In [1]: import numpy as np

In [2]: from numpy import linalg as LA

In [3]: np.set_printoptions(suppress=True, linewidth=160)

In [4]: def rnd(a):
   ...:     return np.round(a, 3) + 0
   ...: 

In [5]: mat = np.loadtxt("m.csv", delimiter=",")

In [6]: print(mat)
[[ 3.  3. -2.  3. -3. -1. -3.  2. -2.  0.  1.  1. -3. -1.]
 [-2.  3. -1. -2. -1. -3.  1. -3. -3.  3.  2. -3. -1. -2.]
 [-1. -2.  3.  2. -2. -3. -1.  3. -1.  0. -1.  2.  3.  1.]
 [ 0. -2.  0.  1.  3.  1. -3.  2. -3. -3. -2.  3.  3. -2.]
 [ 0.  0. -1. -3.  2. -1.  1.  0. -2.  2. -2.  1. -1. -3.]
 [ 3.  0. -3.  2.  3. -3. -2. -3. -1. -2. -3.  2. -1. -1.]
 [-1.  1. -1. -2. -2. -3.  2.  3.  2.  1.  2. -3. -1. -2.]
 [ 0.  3. -1.  3.  1. -2.  2.  0. -1.  2.  2.  3. -3.  2.]
 [ 1.  0. -3.  3.  2. -3.  1. -1.  0.  2.  0. -3. -1.  2.]
 [ 3.  0.  2.  2.  3.  2. -3.  2.  2. -1.  3.  2.  3.  0.]
 [ 3.  0.  2.  2.  3.  2. -3.  2.  2. -1.  3.  2.  3.  0.]
 [-1. -3.  3.  1. -3.  3. -2.  1.  3. -1.  3. -3.  3. -2.]
 [ 1. -3.  1.  3. -2. -3. -2.  1.  1.  0. -1.  0.  0.  1.]
 [ 3.  1.  0.  3. -1.  1.  1. -1.  3.  1. -3.  3.  1.  0.]
 [-1.  2.  3. -1.  0.  0. -1. -2. -3.  1. -2. -3.  2.  1.]]

In [7]: # rows 9 and 10 are equal

In [8]: out = np.c_[mat[:, :7] @ np.array([[-2, 1, -2, -1, 1, 3, -3],
   ...:     [-1, 1, -1, 0, 1, 0, 1],
   ...:     [3, 3, -1, 2, -3, 1, -1],
   ...:     [-1, 1, -2, -2, -2, 0, -3],
   ...:     [-1, 2, 3, 3, -3, 0, -2],
   ...:     [-3, 2, -2, -2, -3, -3, 3],
   ...:     [0, -3, 1, -1, 2, -1, -1]]), np.array([7, -3, 3, 2, 4, 6, -8, -2, -4, 4, -3, -4, 1, 7, 9])]

In [9]: out
Out[9]: 
array([[-12.,   4., -23., -17.,  12.,  13.,  -7.,   7.],
       [ 10., -15.,  10.,   6.,  22.,   1.,   8.,  -3.],
       [ 22.,   1.,  -4.,   4.,  -3.,  10., -12.,   3.],
       [ -5.,  16.,   4.,   8., -22.,   0.,  -5.,   2.],
       [  1.,  -7.,  16.,  11.,   8.,   1.,   2.,   4.],
       [-11.,   2.,   6.,   4.,   4.,  17., -25.,   6.],
       [ 11., -21.,   8.,   1.,  26.,   3.,   4.,  -8.],
       [ -4.,  -5.,   1.,  -3.,   7.,   3., -15.,  -2.],
       [ -7., -10.,   8.,  -2.,   9.,   8., -23.,  -4.],
       [-11.,  30., -10.,   5., -28.,   8., -14.,   4.],
       [-11.,  30., -10.,   5., -28.,   8., -14.,  -3.],
       [  7.,  12., -17.,  -8., -19.,  -7.,  11.,  -4.],
       [ 12.,   0.,  -8.,  -3.,   0.,  15., -19.,   1.],
       [-12.,   4., -17., -15.,   0.,   5., -13.,   7.],
       [ 10.,  12.,  -2.,  10.,  -8.,   1.,   6.,   9.]])

In [10]: LA.matrix_rank(out)
Out[10]: np.int64(8)

In [11]: f, r1 = out[1], out[6]

In [12]: f @ f
Out[12]: np.float64(1019.0)

In [13]: f @ r1
Out[13]: np.float64(1142.0)

In [14]: pr = (f @ r1) / (f @ f) * f

In [15]: LA.matrix_rank(np.outer(f, r1))
Out[15]: np.int64(1)

In [16]: rnd(pr)
Out[16]: array([ 11.207, -16.811,  11.207,   6.724,  24.656,   1.121,   8.966,  -3.362])

In [17]: print(np.outer(f, r1))
[[ 110. -210.   80.   10.  260.   30.   40.  -80.]
 [-165.  315. -120.  -15. -390.  -45.  -60.  120.]
 [ 110. -210.   80.   10.  260.   30.   40.  -80.]
 [  66. -126.   48.    6.  156.   18.   24.  -48.]
 [ 242. -462.  176.   22.  572.   66.   88. -176.]
 [  11.  -21.    8.    1.   26.    3.    4.   -8.]
 [  88. -168.   64.    8.  208.   24.   32.  -64.]
 [ -33.   63.  -24.   -3.  -78.   -9.  -12.   24.]]

In [18]: vec = np.array([2, 0, 1, 1, 2, 1, 2, 2, 0, 1, 1, 0, 2, 2])

In [19]: target = mat @ vec

In [20]: rnd(LA.solve(mat.T @ mat, mat.T @ target))
Out[20]: array([2., 0., 1., 1., 2., 1., 2., 2., 0., 1., 1., 0., 2., 2.])

In [21]: target
Out[21]: array([ -9., -17.,   7.,   3.,  -7., -11.,  -5.,   8.,   7.,  24.,  24.,   1.,  -2.,   8.,  -1.])

In [22]: try:
    ...:     LA.solve(mat, target)
    ...: except LA.LinAlgError as e:
    ...:     print(e)
    ...: 
Last 2 dimensions of the array must be square

In [23]: rnd(LA.lstsq(mat, target)[0])
Out[23]: array([2., 0., 1., 1., 2., 1., 2., 2., 0., 1., 1., 0., 2., 2.])

In [24]: rng = np.random.default_rng(56113)

In [25]: target = target + 0.3 * rng.normal(size=15)

In [26]: print(rnd(target))
[ -8.675 -17.617   6.872   2.723  -6.625 -11.157  -4.842   8.182   7.182  23.501  23.552   1.053  -1.846   8.385  -0.785]

In [27]: c, *_ = LA.lstsq(mat, target)

In [28]: rnd(LA.norm(target - mat @ c))
Out[28]: np.float64(0.036)

In [29]: print([round(float(LA.norm(LA.solve(mat.T @ mat + lam * np.eye(14), mat.T @ target))), 2) for lam in (0, 1, 10, 100)])
[5.8, 4.85, 3.98, 2.0]

In [30]: rnd(mat.T @ (target - mat @ c))
Out[30]: array([0., 0., 0., 0., 0., 0., 0., 0., 0., 0., 0., 0., 0., 0.])
